>>> import numpy as np
>>> np.set_printoptions(precision=3, suppress=True, linewidth=100)
>>> rd = lambda a: np.round(a, 3) + 0
>>> W0 = np.load("a.npy")
>>> W0
array([[-3,  0,  4,  3],
       [ 0,  2,  0,  0],
       [-4,  0, -3,  2],
       [ 1,  0,  5,  1]])
>>> x = np.array([0, 0, 2, -2])
>>> h1 = np.maximum(W0 @ x, 0)
>>> W0.T @ h1
array([ 2,  0, 48, 14])
>>> np.maximum(W0 @ x, 0) - np.maximum(-W0 @ x, 0)
array([  2,   0, -10,   8])
>>> print(np.flatnonzero(h1 > 1e-9))
[0 3]
>>> W0 * (h1 > 1e-9)[:, None]
array([[-3,  0,  4,  3],
       [ 0,  0,  0,  0],
       [ 0,  0,  0,  0],
       [ 1,  0,  5,  1]])
>>> other = W0 / np.linalg.norm(W0, axis=1, keepdims=True)
>>> G = other @ other.T
>>> rd(G)
array([[ 1.   ,  0.   ,  0.191,  0.66 ],
       [ 0.   ,  1.   ,  0.   ,  0.   ],
       [ 0.191,  0.   ,  1.   , -0.608],
       [ 0.66 ,  0.   , -0.608,  1.   ]])
>>> print(rd(np.linalg.norm(other, axis=1)))
[1. 1. 1. 1.]
>>> np.argwhere(np.triu(np.abs(G) > 0.95, 1))
array([], shape=(0, 2), dtype=int64)
>>> rd(np.degrees(np.arccos(np.clip(G[0, 3], -1, 1))))
np.float64(48.693)
>>> mat = np.array([[-0.1, -1.0, 1.0, 1.1, 0.4, -0.3],
...     [0.6, 0.9, 0.1, -0.9, -0.7, 0.0],
...     [-0.3, 0.1, -1.4, -0.4, 0.4, -0.7],
...     [-1.4, 0.5, 0.2, 0.5, 0.3, 0.6],
...     [0.7, -1.5, -0.4, -0.8, -1.4, -0.4],
...     [-0.3, 0.4, -0.6, 0.0, 0.3, -1.9],
...     [0.2, 0.8, -1.7, 0.1, 0.6, -1.4],
...     [0.3, 0.5, -0.5, -0.6, -1.1, 1.0],
...     [0.9, -1.0, 0.5, 0.4, -0.8, 0.8],
...     [-0.3, 1.6, 0.1, -1.1, 0.1, 0.5],
...     [-1.2, 1.0, 1.3, 0.4, -1.3, -1.6],
...     [0.1, 1.1, -1.3, -1.2, 0.8, -0.9],
...     [1.2, 1.0, -0.9, 0.2, 0.0, -1.2],
...     [0.1, -1.2, 1.4, 0.5, 0.1, -0.6],
...     [-0.7, 0.5, 0.7, -2.1, -0.3, 1.1]])
>>> mat[3] *= 5
>>> mat
array([[-0.1, -1. ,  1. ,  1.1,  0.4, -0.3],
       [ 0.6,  0.9,  0.1, -0.9, -0.7,  0. ],
       [-0.3,  0.1, -1.4, -0.4,  0.4, -0.7],
       [-7. ,  2.5,  1. ,  2.5,  1.5,  3. ],
       [ 0.7, -1.5, -0.4, -0.8, -1.4, -0.4],
       [-0.3,  0.4, -0.6,  0. ,  0.3, -1.9],
       [ 0.2,  0.8, -1.7,  0.1,  0.6, -1.4],
       [ 0.3,  0.5, -0.5, -0.6, -1.1,  1. ],
       [ 0.9, -1. ,  0.5,  0.4, -0.8,  0.8],
       [-0.3,  1.6,  0.1, -1.1,  0.1,  0.5],
       [-1.2,  1. ,  1.3,  0.4, -1.3, -1.6],
       [ 0.1,  1.1, -1.3, -1.2,  0.8, -0.9],
       [ 1.2,  1. , -0.9,  0.2,  0. , -1.2],
       [ 0.1, -1.2,  1.4,  0.5,  0.1, -0.6],
       [-0.7,  0.5,  0.7, -2.1, -0.3,  1.1]])
>>> Xs = (mat - mat.mean(axis=0)) / mat.std(axis=0)
>>> print(np.argwhere(np.abs(Xs) > 2))
[[3 0]
 [3 3]
 [3 5]]
>>> beta = np.linalg.lstsq(np.delete(Xs, 3, axis=1), Xs[:, 3])[0]
>>> print(rd(beta))
[-0.816 -0.368  0.16   0.205 -0.291]
>>> rd(1 - np.var(Xs[:, 3] - np.delete(Xs, 3, axis=1) @ beta))
np.float64(0.533)
>>> other = np.array([[5, -2, -4], [0, 5, -1], [5, -4, 4], [3, -4, 3]])
>>> np.einsum("ij->j", W0)
array([-6,  2,  6,  6])
>>> np.einsum("ik,kj->ij", W0, other)
array([[ 14, -22,  37],
       [  0,  10,  -2],
       [-29,  12,  10],
       [ 33, -26,  19]])
>>> np.einsum("ik,kj->ji", W0, other)
array([[ 14,   0, -29,  33],
       [-22,  10,  12, -26],
       [ 37,  -2,  10,  19]])
>>> np.linalg.matrix_rank(np.vstack([W0, other.T]))
np.int64(4)
>>> np.vstack([W0, other.T]).shape
(7, 4)
>>> K = np.loadtxt("w.csv", delimiter=",")
>>> print(K)
[[ 0.503  0.364  0.034  0.102]
 [-0.59  -0.387  0.271  0.046]
 [ 1.27   0.683 -0.263 -0.081]
 [ 0.075  0.21   0.4    0.279]
 [ 2.119  1.184 -0.232  0.043]
 [ 0.009 -0.039 -0.1   -0.07 ]]
>>> other = np.c_[K[:, :2] @ np.array([[3, -2], [-4, -4]]), np.array([-2, 0, -3, 1, 2, 2])]
>>> rd(other)
array([[ 0.053, -2.462, -2.   ],
       [-0.222,  2.728,  0.   ],
       [ 1.078, -5.272, -3.   ],
       [-0.615, -0.99 ,  1.   ],
       [ 1.621, -8.974,  2.   ],
       [ 0.183,  0.138,  2.   ]])
>>> print(rd(np.linalg.lstsq(K, other[:, 0])[0]))
[ 3. -4.  0.  0.]
>>> np.linalg.matrix_rank(other)
np.int64(3)
>>> proj = K @ np.linalg.solve(K.T @ K, K.T)
>>> print(np.allclose(proj @ proj, proj))
True
>>> print(rd(np.linalg.eigvalsh(proj)))
[0. 0. 1. 1. 1. 1.]
>>> def softmax(z):
...     e = np.exp(z - z.max(axis=-1, keepdims=True))
...     return e / e.sum(axis=-1, keepdims=True)
... 
>>> print(rd(softmax(10 * K[1])))
[0.    0.001 0.903 0.095]
>>> rd(softmax(K[1] + 2))
array([0.154, 0.189, 0.365, 0.292])
>>> att = K @ K.T / np.sqrt(4)
>>> print(rd(softmax(att)[1] @ K))
[0.257 0.163 0.086 0.063]
>>> softmax(att).round(6).argmax(axis=1)
array([4, 1, 4, 4, 4, 2])
>>> x = np.array([-2, 1, 2, -2])
>>> np.sign((K @ x).round(6))
array([-1.,  1., -1.,  1., -1., -1.])
>>> np.linalg.norm(K @ x) <= np.linalg.norm(K, 2) * np.linalg.norm(x) + 1e-9
np.True_
>>> x = np.array([1, -2, 0, 2])
>>> h1 = np.maximum(K @ x, 0)
>>> rd(np.maximum(K @ (3 * x), 0))
array([0.   , 0.828, 0.   , 0.639, 0.   , 0.   ])
>>> rd(np.maximum(K @ x, 0) - np.maximum(-K @ x, 0))
array([-0.021,  0.276, -0.258,  0.213, -0.163, -0.053])
>>> print(rd(h1))
[0.    0.276 0.    0.213 0.    0.   ]
>>> K * (h1 > 1e-9)[:, None]
array([[ 0.   ,  0.   ,  0.   ,  0.   ],
       [-0.59 , -0.387,  0.271,  0.046],
       [ 0.   ,  0.   , -0.   , -0.   ],
       [ 0.075,  0.21 ,  0.4  ,  0.279],
       [ 0.   ,  0.   , -0.   ,  0.   ],
       [ 0.   , -0.   , -0.   , -0.   ]])
>>> np.flatnonzero(h1 > 1e-9)
array([1, 3])
>>> F = np.loadtxt("dump.csv", delimiter=",")
>>> F
array([[0., 1., 1., 0., 0., 0., 0.],
       [1., 0., 0., 1., 0., 0., 0.],
       [1., 0., 0., 1., 0., 0., 0.],
       [0., 1., 1., 0., 0., 0., 0.],
       [0., 0., 0., 0., 0., 1., 1.],
       [0., 0., 0., 0., 1., 0., 1.],
       [0., 0., 0., 0., 1., 1., 0.]])
>>> # rows 1 and 2 are equal
>>> Uu, sigma, Vt = np.linalg.svd(mat, full_matrices=False)
>>> print(rd(Uu.T @ mat @ Vt.T))
[[8.993 0.    0.    0.    0.    0.   ]
 [0.    4.886 0.    0.    0.    0.   ]
 [0.    0.    4.1   0.    0.    0.   ]
 [0.    0.    0.    3.103 0.    0.   ]
 [0.    0.    0.    0.    2.052 0.   ]
 [0.    0.    0.    0.    0.    1.969]]
>>> (sigma > 1e-8).sum()
np.int64(6)
>>> rd(Vt @ Vt.T)
array([[1., 0., 0., 0., 0., 0.],
       [0., 1., 0., 0., 0., 0.],
       [0., 0., 1., 0., 0., 0.],
       [0., 0., 0., 1., 0., 0.],
       [0., 0., 0., 0., 1., 0.],
       [0., 0., 0., 0., 0., 1.]])
>>> rd(sigma)
array([8.993, 4.886, 4.1  , 3.103, 2.052, 1.969])
>>> rd(sigma / sigma[0])
array([1.   , 0.543, 0.456, 0.345, 0.228, 0.219])
>>> rd(Uu.T @ Uu)
array([[1., 0., 0., 0., 0., 0.],
       [0., 1., 0., 0., 0., 0.],
       [0., 0., 1., 0., 0., 0.],
       [0., 0., 0., 1., 0., 0.],
       [0., 0., 0., 0., 1., 0.],
       [0., 0., 0., 0., 0., 1.]])
>>> vals, V = np.linalg.eigh(F)
>>> rd(V.T @ F @ V)
array([[-2.,  0.,  0.,  0.,  0.,  0.,  0.],
       [ 0., -1.,  0.,  0.,  0.,  0.,  0.],
       [ 0.,  0., -1.,  0.,  0.,  0.,  0.],
       [ 0.,  0.,  0.,  0.,  0.,  0.,  0.],
       [ 0.,  0.,  0.,  0.,  0.,  0.,  0.],
       [ 0.,  0.,  0.,  0.,  0.,  2.,  0.],
       [ 0.,  0.,  0.,  0.,  0.,  0.,  2.]])
>>> (vals > 1e-8).sum(), (vals < -1e-8).sum()
(np.int64(2), np.int64(3))
>>> np.unique(vals.round(6) + 0, return_counts=True)[1]
array([1, 2, 2, 2])
>>> W0 @ W0
array([[ -4,   0,  -9,   2],
       [  0,   4,   0,   0],
       [ 26,   0,   3, -16],
       [-22,   0,  -6,  14]])
>>> data = np.load("layer1.npy")
>>> data
array([[  0,   3,   0,   3],
       [ -2,   1,  -2,   1],
       [  0,  -3,   0, -15],
       [  2,  -1,  10,  -5]])
>>> rng = np.random.default_rng(680)
>>> other = data + rng.integers(-2, 3, (4, 2)) @ rng.integers(-2, 3, (2, 4))
>>> print(other)
[[  6   3   4  -3]
 [ -2   4  -1  -2]
 [  2  -4   1 -16]
 [  5  -4  11  -5]]
>>> print(np.abs(other - data).sum(axis=1))
[16  7  5  7]
>>> m1 = np.loadtxt("run12.csv", delimiter=",")
>>> m1
array([[-5.921, -3.975, -3.992],
       [-6.118, -4.038, -3.999],
       [-2.995, -2.004, -1.999],
       [-3.027, -1.979, -2.052],
       [-5.969, -3.926, -4.02 ],
       [-9.051, -6.024, -5.95 ]])
>>> np.linalg.matrix_rank(m1)
np.int64(3)
>>> rd(m1.sum(axis=0))
array([-33.081, -21.946, -22.012])
>>> rd(m1.mean(axis=0))
array([-5.514, -3.658, -3.669])
>>> m1[6]
Traceback (most recent call last):
  File "<python-input-82>", line 1, in <module>
    m1[6]
    ~~^^^
IndexError: index 6 is out of bounds for axis 0 with size 6
>>> np.abs(m1).max()
np.float64(9.051)
>>> M = np.load("x.npy")
>>> M
array([[ 0.1  , -0.1  ,  0.3  , -1.1  , -0.2  ,  1.   ,  0.7  ],
       [-1.246,  0.921,  0.19 , -0.17 ,  1.358,  1.56 ,  0.684],
       [-1.2  ,  0.9  ,  0.1  , -0.2  ,  1.4  ,  1.6  ,  0.6  ],
       [-0.1  ,  0.3  ,  0.3  ,  1.7  ,  1.   , -0.9  , -1.9  ],
       [ 1.3  , -0.6  , -1.9  , -1.5  , -0.1  , -1.3  ,  1.5  ]])
>>> rd(softmax(M[4]))
array([0.358, 0.054, 0.015, 0.022, 0.088, 0.027, 0.437])
>>> att = M @ M.T / np.sqrt(7)
>>> rd(softmax(att)[4] @ M)
array([ 1.263, -0.581, -1.848, -1.48 , -0.091, -1.244,  1.476])
>>> W1 = np.array([[0, 3], [0, 3], [2, 3], [-2, 0], [0, -3], [-1, -2], [0, 3]])
>>> beta = np.array([-2, 1])
>>> H = np.maximum(M @ W1 + beta, 0)
>>> print(rd(H))
[[0.  2.6]
 [0.  0. ]
 [0.  0. ]
 [0.  0. ]
 [0.  4.8]]
>>> np.linalg.matrix_rank(H)
np.int64(1)
>>> W2 = np.array([[3, 3, -3], [-2, 0, 2]])
>>> print(W1 @ W2)
[[-6  0  6]
 [-6  0  6]
 [ 0  6  0]
 [-6 -6  6]
 [ 6  0 -6]
 [ 1 -3 -1]
 [-6  0  6]]
>>> r0, v = M[2], M[1]
>>> print(rd(r0 @ v))
7.185
>>> print(rd(r0 @ r0))
7.18
>>> p = (r0 @ v) / (r0 @ r0) * r0
>>> rd(p)
array([-1.201,  0.901,  0.1  , -0.2  ,  1.401,  1.601,  0.6  ])
>>> rd(v - p)
array([-0.045,  0.02 ,  0.09 ,  0.03 , -0.043, -0.041,  0.084])
>>> rd((v - p) @ r0)
np.float64(0.0)
>>> ang = np.radians(30)
>>> R = np.eye(7)
>>> R[3, 3] = R[1, 1] = np.cos(ang)
>>> R[3, 1], R[1, 3] = -np.sin(ang), np.sin(ang)
>>> rd(R)
array([[ 1.   ,  0.   ,  0.   ,  0.   ,  0.   ,  0.   ,  0.   ],
       [ 0.   ,  0.866,  0.   ,  0.5  ,  0.   ,  0.   ,  0.   ],
       [ 0.   ,  0.   ,  1.   ,  0.   ,  0.   ,  0.   ,  0.   ],
       [ 0.   , -0.5  ,  0.   ,  0.866,  0.   ,  0.   ,  0.   ],
       [ 0.   ,  0.   ,  0.   ,  0.   ,  1.   ,  0.   ,  0.   ],
       [ 0.   ,  0.   ,  0.   ,  0.   ,  0.   ,  1.   ,  0.   ],
       [ 0.   ,  0.   ,  0.   ,  0.   ,  0.   ,  0.   ,  1.   ]])
>>> other = M @ R.T
>>> rd(np.abs(other - M).max(axis=0))
array([0.   , 0.81 , 0.   , 0.501, 0.   , 0.   , 0.   ])
>>> np.allclose(np.linalg.norm(M, axis=1), np.linalg.norm(other, axis=1))
True
>>> print(np.allclose(M @ M.T, other @ other.T))
True
>>> feats = np.load("test11.npy")
>>> feats
array([[ 0,  2,  5,  0,  2,  1,  3],
       [-3,  2,  3,  3,  5,  4,  2],
       [-4,  2,  3,  4,  2,  5,  4],
       [-3,  0,  1,  3,  0,  3,  4],
       [ 0,  5,  2,  0,  3,  1,  0],
       [-1,  2,  4,  1,  1,  1,  1],
       [-5,  4,  4,  5,  2,  3,  5]])
>>> np.argsort(-np.linalg.norm(feats, axis=0).round(6), kind="stable")[:3]
array([2, 6, 5])
>>> [round(float(x), 3) for x in np.linalg.svd(feats, compute_uv=False)[:3]]
[18.828, 7.061, 4.214]
>>> Uu, sigma, Vt = np.linalg.svd(feats)
>>> V = Vt[:(sigma > 1e-8).sum()]
>>> x = feats[5] + -2 * feats[3] + rng.integers(2) * np.eye(7)[6]
>>> x
array([ 5.,  2.,  2., -5.,  1., -5., -6.])
>>> np.linalg.matrix_rank(np.vstack([feats, x]))
np.int64(6)
>>> rd(np.linalg.norm(x - V.T @ V @ x))
np.float64(0.0)
>>> rd(V.T @ V)
array([[ 0.5,  0. ,  0. , -0.5,  0. ,  0. ,  0. ],
       [ 0. ,  1. ,  0. ,  0. ,  0. ,  0. ,  0. ],
       [ 0. ,  0. ,  1. ,  0. ,  0. ,  0. ,  0. ],
       [-0.5,  0. ,  0. ,  0.5,  0. ,  0. ,  0. ],
       [ 0. ,  0. ,  0. ,  0. ,  1. ,  0. ,  0. ],
       [ 0. ,  0. ,  0. ,  0. ,  0. ,  1. ,  0. ],
       [ 0. ,  0. ,  0. ,  0. ,  0. ,  0. ,  1. ]])
>>> Uu, sigma, Vt = np.linalg.svd(feats)
>>> np.argmax(sigma[:-1] / (sigma[1:] + 1e-6)) + 1
np.int64(6)
>>> rd(sigma)
array([18.828,  7.061,  4.214,  3.187,  1.702,  1.359,  0.   ])
>>> other = Uu[:, :6] @ np.diag(sigma[:6]) @ Vt[:6]
>>> print(np.linalg.matrix_rank(other))
6
>>> rd(other)
array([[ 0.,  2.,  5.,  0.,  2.,  1.,  3.],
       [-3.,  2.,  3.,  3.,  5.,  4.,  2.],
       [-4.,  2.,  3.,  4.,  2.,  5.,  4.],
       [-3.,  0.,  1.,  3.,  0.,  3.,  4.],
       [ 0.,  5.,  2.,  0.,  3.,  1.,  0.],
       [-1.,  2.,  4.,  1.,  1.,  1.,  1.],
       [-5.,  4.,  4.,  5.,  2.,  3.,  5.]])
>>> rd(np.abs(feats - other).max())
np.float64(0.0)
>>> rd(np.linalg.norm(feats - other, 2)), rd(sigma[6])
(np.float64(0.0), np.float64(0.0))
>>> rd(np.linalg.norm(feats - other) / np.linalg.norm(feats))
np.float64(0.0)
